% python3 -q
>>> import numpy as np
>>> np.set_printoptions(precision=1, suppress=True, linewidth=140, floatmode="fixed")
>>> def tidy(a):
...     return np.round(a, 1) + 0
... 
>>> K = np.loadtxt("w.csv", delimiter=",")
>>> print(K)
[[ 2.0  0.0  3.0]
 [ 2.0  1.0  3.0]
 [ 0.0  3.0 -1.0]]
>>> Y = np.array([[-1, -2, 0], [-1, 1, -2], [-1, 2, -1]])
>>> print(np.vstack([K, Y.T]).shape)
(6, 3)
>>> print(Y.T @ K.T)
[[-5.0 -6.0 -2.0]
 [ 2.0  3.0  1.0]
 [-3.0 -5.0 -5.0]]
>>> print(np.linalg.matrix_rank(K @ Y))
3
>>> print(np.einsum("ij,ij->i", K, K))
[13.0 14.0 10.0]
>>> print(np.einsum("ik,kj->ij", K, Y))
[[-5.0  2.0 -3.0]
 [-6.0  3.0 -5.0]
 [-2.0  1.0 -5.0]]
>>> print(np.einsum("ik,kj->ji", K, Y))
[[-5.0 -6.0 -2.0]
 [ 2.0  3.0  1.0]
 [-3.0 -5.0 -5.0]]
>>> M = np.load("a.npy")
>>> print(M)
[[ 1  0 -1  0  0]
 [ 2  0  0  0  0]]
>>> print(M.sum(axis=0))
[ 3  0 -1  0  0]
>>> print(M - M[0])
[[0 0 0 0 0]
 [1 0 1 0 0]]
>>> print(np.unravel_index(np.abs(M).argmax(), M.shape))
(np.int64(1), np.int64(0))
>>> print(np.linalg.matrix_rank(M))
2
>>> print(np.abs(M).max())
2
>>> Y = np.array([[1, -3], [5, -8]])
>>> basis = np.kron(Y, M)
>>> print(np.linalg.matrix_rank(basis))
4
>>> print(basis)
[[  1   0  -1   0   0  -3   0   3   0   0]
 [  2   0   0   0   0  -6   0   0   0   0]
 [  5   0  -5   0   0  -8   0   8   0   0]
 [ 10   0   0   0   0 -16   0   0   0   0]]
>>> print(basis.shape)
(4, 10)
>>> print(tidy(np.linalg.norm(basis, 2)), tidy(np.linalg.norm(Y, 2) * np.linalg.norm(M, 2)))
22.7 22.7
>>> x0 = np.array([3, 1, 0, -1, -1, 2, 0, -1, -3, 2])
>>> a = np.maximum(basis @ x0, 0)
>>> print(basis.T @ a)
[0 0 0 0 0 0 0 0 0 0]
>>> print(np.maximum(basis @ (3 * x0), 0))
[0 0 0 0]
>>> print(np.maximum(basis @ x0, 0) - np.maximum(-basis @ x0, 0))
[-6 -6 -9 -2]
>>> F = np.load("mat.npy")
>>> print(F)
[[-1.0  1.0  1.0]
 [-0.8  1.1  1.0]
 [-0.9  1.0  1.1]
 [-1.2  0.9  1.0]
 [-1.1  1.1  1.0]
 [-1.0  1.0  1.0]
 [-1.1  0.9  0.9]
 [-0.9  1.0  1.1]
 [-1.2  1.2  0.9]
 [-1.0  0.9  1.0]
 [-1.9 -2.1  2.1]
 [-1.8 -1.9  2.1]
 [-2.2 -2.0  2.0]
 [-2.1 -2.1  2.1]
 [-2.1 -2.1  2.1]
 [-1.9 -1.9  2.0]
 [-2.0 -2.0  2.0]
 [-1.9 -2.2  2.1]
 [-1.9 -2.2  2.0]
 [-2.1 -2.1  2.0]]
>>> # rows 0 and 5 are equal
>>> proj = F @ np.linalg.solve(F.T @ F, F.T)
>>> print(tidy(np.linalg.eigvalsh(proj)))
[0.0 0.0 0.0 0.0 0.0 0.0 0.0 0.0 0.0 0.0 0.0 0.0 0.0 0.0 0.0 0.0 0.0 1.0 1.0 1.0]
>>> print(tidy(np.diag(proj)))
[0.1 0.2 0.2 0.2 0.1 0.1 0.2 0.2 0.3 0.1 0.1 0.2 0.2 0.1 0.1 0.1 0.1 0.1 0.1 0.2]
>>> cen = (F - F.mean(axis=0)) / F.std(axis=0)
>>> print(cen.std(axis=0))
[1.0 1.0 1.0]
>>> print(np.argwhere(np.abs(cen) > 2))
[]
>>> coef = np.linalg.lstsq(np.delete(cen, 2, axis=1), cen[:, 2])[0]
>>> print(np.abs(coef).argmax())
1
>>> W = np.array([[3, -3, 1, 2, 2, 3], [1, 3, 2, -2, 0, -3], [-3, -3, -3, 1, 2, -2]])
>>> coef = np.array([-1, 0, 2, -1, 0, -3])
>>> act = np.maximum(F @ W + coef, 0)
>>> print((act > 0).astype(int))
[[0 1 0 0 0 0]
 [0 1 1 0 1 0]
 [0 1 0 0 1 0]
 [0 1 0 0 0 0]
 [0 1 1 0 0 0]
 [0 1 0 0 0 0]
 [0 1 0 0 0 0]
 [0 1 0 0 1 0]
 [0 1 1 0 0 0]
 [0 1 0 0 0 0]
 [0 0 0 1 1 0]
 [0 0 0 1 1 0]
 [0 0 0 1 0 0]
 [0 0 0 1 0 0]
 [0 0 0 1 0 0]
 [0 0 0 1 1 0]
 [0 0 0 1 0 0]
 [0 0 0 1 1 0]
 [0 0 0 1 1 0]
 [0 0 0 1 0 0]]
>>> print(tidy(act))
[[0.0 3.0 0.0 0.0 0.0 0.0]
 [0.0 2.7 0.4 0.0 0.4 0.0]
 [0.0 2.4 0.0 0.0 0.4 0.0]
 [0.0 3.3 0.0 0.0 0.0 0.0]
 [0.0 3.6 0.1 0.0 0.0 0.0]
 [0.0 3.0 0.0 0.0 0.0 0.0]
 [0.0 3.3 0.0 0.0 0.0 0.0]
 [0.0 2.4 0.0 0.0 0.4 0.0]
 [0.0 4.5 0.5 0.0 0.0 0.0]
 [0.0 2.7 0.0 0.0 0.0 0.0]
 [0.0 0.0 0.0 1.5 0.4 0.0]
 [0.0 0.0 0.0 1.3 0.6 0.0]
 [0.0 0.0 0.0 0.6 0.0 0.0]
 [0.0 0.0 0.0 1.1 0.0 0.0]
 [0.0 0.0 0.0 1.1 0.0 0.0]
 [0.0 0.0 0.0 1.0 0.2 0.0]
 [0.0 0.0 0.0 1.0 0.0 0.0]
 [0.0 0.0 0.0 1.7 0.4 0.0]
 [0.0 0.0 0.0 1.6 0.2 0.0]
 [0.0 0.0 0.0 1.0 0.0 0.0]]
>>> basis = np.array([[2, -3], [-1, -2], [-1, 0], [-2, -3], [2, 0], [1, 1]])
>>> print(tidy(act @ basis))
[[-3.0 -6.0]
 [-2.3 -5.4]
 [-1.6 -4.8]
 [-3.3 -6.6]
 [-3.7 -7.2]
 [-3.0 -6.0]
 [-3.3 -6.6]
 [-1.6 -4.8]
 [-5.0 -9.0]
 [-2.7 -5.4]
 [-2.2 -4.5]
 [-1.4 -3.9]
 [-1.2 -1.8]
 [-2.2 -3.3]
 [-2.2 -3.3]
 [-1.6 -3.0]
 [-2.0 -3.0]
 [-2.6 -5.1]
 [-2.8 -4.8]
 [-2.0 -3.0]]
>>> print(W @ basis)
[[11 -6]
 [-2 -6]
 [ 0 10]]
